% python3 -q
>>> import numpy as np
>>> np.set_printoptions(precision=1, suppress=True, linewidth=120, sign=" ")
>>> rnd = lambda a: np.round(a, 1) + 0
>>> data = np.loadtxt("block2.csv", delimiter=",")
>>> print(rnd(data))
[[-5.3  7.5  4. ]
 [-2.8 -7.3 -6.2]
 [ 9.2 -3.9 -0.2]
 [-9.1 -1.6 -3.8]
 [-6.4  7.   3.3]
 [-7.2 -4.4 -5.3]
 [ 4.9  6.3  6.1]
 [ 7.6  3.9  5.1]
 [ 0.  -8.1 -5.9]
 [ 9.6 -0.2  2.6]
 [-6.6 -5.  -5.6]
 [ 0.2  8.   6. ]
 [-4.  -6.8 -6.2]
 [-0.2 -8.  -6. ]
 [ 6.9 -6.6 -2.9]
 [-5.1  7.6  4.1]
 [ 4.4 -7.8 -4.5]
 [ 0.4  8.   6. ]
 [ 0.9 -8.1 -5.7]
 [-0.8  8.1  5.8]
 [-5.8 -5.7 -5.9]
 [ 9.7 -0.4  2.5]
 [ 9.6 -2.8  0.7]]
>>> # rows and columns are dependent
>>> D = np.linalg.norm(data[:, None] - data[None], axis=-1)
>>> print(D[1].round(6).argsort(kind="stable")[:4])
[  1  12  13   8]
>>> print(rnd(D[:5, :5]))
[[  0.   18.1  18.9  12.6   1.4]
 [ 18.1   0.   13.9   8.8  17.5]
 [ 18.9  13.9   0.   18.8  19.3]
 [ 12.6   8.8  18.8   0.   11.4]
 [  1.4  17.5  19.3  11.4   0. ]]
>>> print(np.abs(np.diag(np.linalg.qr(data)[1])) > 1e-9)
[ True  True False]
>>> print(np.allclose(data[:-1].T @ np.linalg.lstsq(data[:-1].T, data[-1])[0], data[-1]))
True
>>> X = np.loadtxt("test4.csv", delimiter=",")
>>> print(rnd(X))
[[-0.6 -0.8  0.1 -0.2]
 [ 0.1 -0.2  0.6  0.7]
 [ 0.8 -0.6 -0.2 -0.1]
 [-0.2 -0.1 -0.8  0.6]]
>>> q = X.astype(float).copy()
>>> for j in range(4):
...     q[:, j] -= q[:, :j] @ (q[:, :j].T @ q[:, j])
...     q[:, j] /= np.linalg.norm(q[:, j])
... 
>>> print(rnd(q))
[[-0.6 -0.8  0.1 -0.2]
 [ 0.1 -0.2  0.6  0.7]
 [ 0.8 -0.6 -0.2 -0.1]
 [-0.2 -0.1 -0.8  0.6]]
>>> x = np.array([1, 1, 0, 1])
>>> print(rnd(np.linalg.det(X)))
-1.0
>>> print([p for p in range(1, 25) if np.allclose(np.linalg.matrix_power(X, p), np.eye(4))])
[]
>>> print(4 - np.linalg.matrix_rank(X - np.eye(4), tol=1e-8))
1
>>> print(rnd(np.sort(np.abs(np.degrees(np.angle(np.linalg.eigvals(X)))))))
[   0.   101.3  101.3  180. ]
>>> print(np.count_nonzero(X))
16
>>> print(rnd(X.mean(axis=0)))
[ 0.  -0.4 -0.1  0.2]
>>> print(rnd(np.linalg.svd(X, compute_uv=False)))
[ 1.  1.  1.  1.]
>>> print(np.unravel_index(np.abs(X).argmax(), X.shape))
(np.int64(2), np.int64(0))
>>> C2 = X.T @ X
>>> print(rnd(C2))
[[ 1.  0.  0.  0.]
 [ 0.  1.  0.  0.]
 [ 0.  0.  1.  0.]
 [ 0.  0.  0.  1.]]
>>> print(rnd(np.linalg.svd(X, compute_uv=False) ** 2))
[ 1.  1.  1.  1.]
>>> print(np.linalg.matrix_rank(C2))
4
>>> feats = np.load("x.npy")
>>> print(feats)
[[-4  0  0]
 [ 0  0 -3]
 [ 3  0  2]]
>>> # looks like rank 2
>>> print([round(float(x), 1) for x in np.linalg.svd(feats, compute_uv=False)[:3]])
[5.2, 3.2, 0.0]
>>> print(rnd(np.linalg.norm(feats, 2) / np.linalg.norm(feats)))
0.9
>>> print(np.argsort(-np.linalg.norm(feats, axis=0).round(6), kind="stable")[:3])
[ 0  2  1]
>>> r = np.linalg.matrix_rank(feats)
>>> print(r)
2
>>> null = np.linalg.svd(feats)[2][r:].T
>>> print([int(np.linalg.matrix_rank(np.delete(feats, i, axis=0))) for i in range(3)])
[2, 2, 2]
>>> print(null[:, 0] / null[np.abs(null[:, 0]).round(6).argmax(), 0])
[-0.  1. -0.]
>>> print(feats @ null)
[[ 0.]
 [ 0.]
 [ 0.]]
>>> print(np.linalg.matrix_rank(feats.T @ feats), np.linalg.matrix_rank(feats @ feats.T))
2 2
>>> B = np.array([[0, 9], [-8, 1]])
>>> basis = np.array([[-2, 1, -2], [2, -1, 2], [0, 2, 2]])
>>> F = np.kron(B, basis)
>>> print(F)
[[  0   0   0 -18   9 -18]
 [  0   0   0  18  -9  18]
 [  0   0   0   0  18  18]
 [ 16  -8  16  -2   1  -2]
 [-16   8 -16   2  -1   2]
 [  0 -16 -16   0   2   2]]
>>> # looks like rank 4
>>> left, sig, Vh = np.linalg.svd(F)
>>> evecs = Vh[:(sig > 1e-8).sum()]
>>> rng = np.random.default_rng(41108)
>>> x = F[5] + -3 * F[2] + rng.integers(2) * np.eye(6)[1]
>>> print(x)
[  0. -15. -16.   0. -52. -52.]
>>> print(np.allclose(evecs.T @ evecs @ x, x))
False
>>> print(rnd(np.linalg.norm(x - evecs.T @ evecs @ x)))
0.5
>>> print(rnd(evecs.T @ evecs))
[[ 0.5 -0.4  0.4  0.   0.   0. ]
 [-0.4  0.8  0.2  0.   0.   0. ]
 [ 0.4  0.2  0.8  0.   0.   0. ]
 [ 0.   0.   0.   0.5 -0.4  0.4]
 [ 0.   0.   0.  -0.4  0.8  0.2]
 [ 0.   0.   0.   0.4  0.2  0.8]]
>>> print(np.linalg.matrix_rank(np.vstack([F, x])))
5
